% python3 -q
>>> import numpy as np
>>> np.set_printoptions(precision=3, suppress=True, linewidth=100, legacy="1.25")
>>> F = np.load("arr.npy")
>>> F
array([[-0.149,  0.235, -0.06 ],
       [ 0.336, -0.508,  0.139],
       [ 0.38 , -0.565,  0.159],
       [ 0.38 , -0.565,  0.159],
       [ 0.462, -0.664,  0.197],
       [-0.716,  0.894, -0.345],
       [-0.149,  0.235, -0.06 ],
       [-0.501,  0.706, -0.217],
       [-0.149,  0.235, -0.06 ],
       [ 0.245, -0.38 ,  0.1  ],
       [ 0.462, -0.664,  0.197],
       [-0.537,  0.744, -0.235],
       [ 0.572, -0.778,  0.254],
       [-0.05 ,  0.08 , -0.02 ],
       [-0.422,  0.617, -0.178],
       [ 0.245, -0.38 ,  0.1  ],
       [-0.245,  0.38 , -0.1  ],
       [ 0.664, -0.856,  0.31 ]])
>>> np.argsort(-np.linalg.norm(F, axis=0).round(6), kind="stable")[:3]
array([1, 0, 2])
>>> round(float(np.linalg.norm(F, 2) / np.linalg.norm(F)), 3)
0.999
>>> np.linalg.cond(F) > 100
True
>>> W0 = np.load("mat.npy")
>>> W0
array([[ 0,  0,  0,  0,  0,  3,  0,  0],
       [ 2,  0,  0,  0,  0,  0,  0,  0],
       [ 0, -1,  0,  0,  0,  0,  0,  0],
       [ 0,  0,  0,  0,  0,  0, -2,  0],
       [ 0,  0, -1,  0,  0,  0,  0,  0],
       [ 0,  0,  0,  0, -4,  0,  0,  0],
       [ 0,  0,  0,  5,  0,  0,  0,  0],
       [ 0,  0,  0,  0,  0,  0,  0,  3]])
>>> W = np.array([[-8, -5, 6, -8],
...     [1, 8, 0, -5],
...     [-9, 3, -3, -3],
...     [9, 6, -1, -2],
...     [4, 5, 7, 6],
...     [-7, 0, 8, 0],
...     [-3, 0, -3, 9],
...     [5, -7, 4, 0]])
>>> beta = np.array([5, 5, 4, 4])
>>> act = np.maximum(W0 @ W + beta, 0)
>>> np.linalg.matrix_rank(act)
4
>>> (act > 0).mean(axis=0)
array([0.625, 0.5  , 0.75 , 0.5  ])
>>> act
array([[ 0,  5, 28,  4],
       [ 0,  0, 16,  0],
       [ 4,  0,  4,  9],
       [11,  5, 10,  0],
       [14,  2,  7,  7],
       [ 0,  0,  0,  0],
       [50, 35,  0,  0],
       [20,  0, 16,  4]])
>>> cent = np.array([[-5, -9], [-5, 1], [-1, 8], [1, 6]])
>>> (act @ cent).round(6).argmax(axis=1)
array([1, 1, 1, 1, 1, 0, 1, 1])
>>> W @ cent
array([[ 51,  67],
       [-50, -31],
       [ 30,  42],
       [-76, -95],
       [-46,  61],
       [ 27, 127],
       [ 27,  57],
       [  6, -20]])
